$ python3 -q
>>> import numpy as np
>>> np.set_printoptions(precision=2, suppress=True, linewidth=100)
>>> data = np.load("arr.npy")
>>> data
array([[ 1.  ,  0.  ,  0.  ,  0.  ,  0.  ],
       [ 0.  ,  0.96,  0.  ,  0.28,  0.  ],
       [ 0.  ,  0.  ,  1.  ,  0.  ,  0.  ],
       [ 0.  , -0.28,  0.  ,  0.96,  0.  ],
       [ 0.  ,  0.  ,  0.  ,  0.  ,  1.  ]])
>>> def softmax(z):
...     e = np.exp(z - z.max(axis=-1, keepdims=True))
...     return e / e.sum(axis=-1, keepdims=True)
... 
>>> softmax(data).sum(axis=1)
array([1., 1., 1., 1., 1.])
>>> np.round(softmax(10 * data[3]), 2) + 0
array([0., 0., 0., 1., 0.])
>>> softmax(data[3])
array([0.16, 0.12, 0.16, 0.41, 0.16])
>>> S = data @ data.T / np.sqrt(5)
>>> softmax(S)[3] @ data
array([0.18, 0.09, 0.18, 0.32, 0.18])
>>> softmax(S + np.triu(np.full(S.shape, -np.inf), 1))
array([[1.  , 0.  , 0.  , 0.  , 0.  ],
       [0.39, 0.61, 0.  , 0.  , 0.  ],
       [0.28, 0.28, 0.44, 0.  , 0.  ],
       [0.22, 0.22, 0.22, 0.34, 0.  ],
       [0.18, 0.18, 0.18, 0.18, 0.28]])
>>> softmax(S)
array([[0.28, 0.18, 0.18, 0.18, 0.18],
       [0.18, 0.28, 0.18, 0.18, 0.18],
       [0.18, 0.18, 0.28, 0.18, 0.18],
       [0.18, 0.18, 0.18, 0.28, 0.18],
       [0.18, 0.18, 0.18, 0.18, 0.28]])
>>> np.allclose(data, data.T)
False
>>> (data - data.T) / 2
array([[ 0.  ,  0.  ,  0.  ,  0.  ,  0.  ],
       [ 0.  ,  0.  ,  0.  ,  0.28,  0.  ],
       [ 0.  ,  0.  ,  0.  ,  0.  ,  0.  ],
       [ 0.  , -0.28,  0.  ,  0.  ,  0.  ],
       [ 0.  ,  0.  ,  0.  ,  0.  ,  0.  ]])
>>> np.trace(data)
np.float64(4.92)
>>> data.inv()
Traceback (most recent call last):
  File "<python-input-15>", line 1, in <module>
    data.inv()
    ^^^^^^^^
AttributeError: 'numpy.ndarray' object has no attribute 'inv'
>>> data @ data
array([[ 1.  ,  0.  ,  0.  ,  0.  ,  0.  ],
       [ 0.  ,  0.84,  0.  ,  0.54,  0.  ],
       [ 0.  ,  0.  ,  1.  ,  0.  ,  0.  ],
       [ 0.  , -0.54,  0.  ,  0.84,  0.  ],
       [ 0.  ,  0.  ,  0.  ,  0.  ,  1.  ]])
>>> np.linalg.matrix_power(data, 4)
array([[ 1.  ,  0.  ,  0.  ,  0.  ,  0.  ],
       [ 0.  ,  0.42,  0.  ,  0.91,  0.  ],
       [ 0.  ,  0.  ,  1.  ,  0.  ,  0.  ],
       [ 0.  , -0.91,  0.  ,  0.42,  0.  ],
       [ 0.  ,  0.  ,  0.  ,  0.  ,  1.  ]])
>>> (data + data.T) / 2
array([[1.  , 0.  , 0.  , 0.  , 0.  ],
       [0.  , 0.96, 0.  , 0.  , 0.  ],
       [0.  , 0.  , 1.  , 0.  , 0.  ],
       [0.  , 0.  , 0.  , 0.96, 0.  ],
       [0.  , 0.  , 0.  , 0.  , 1.  ]])
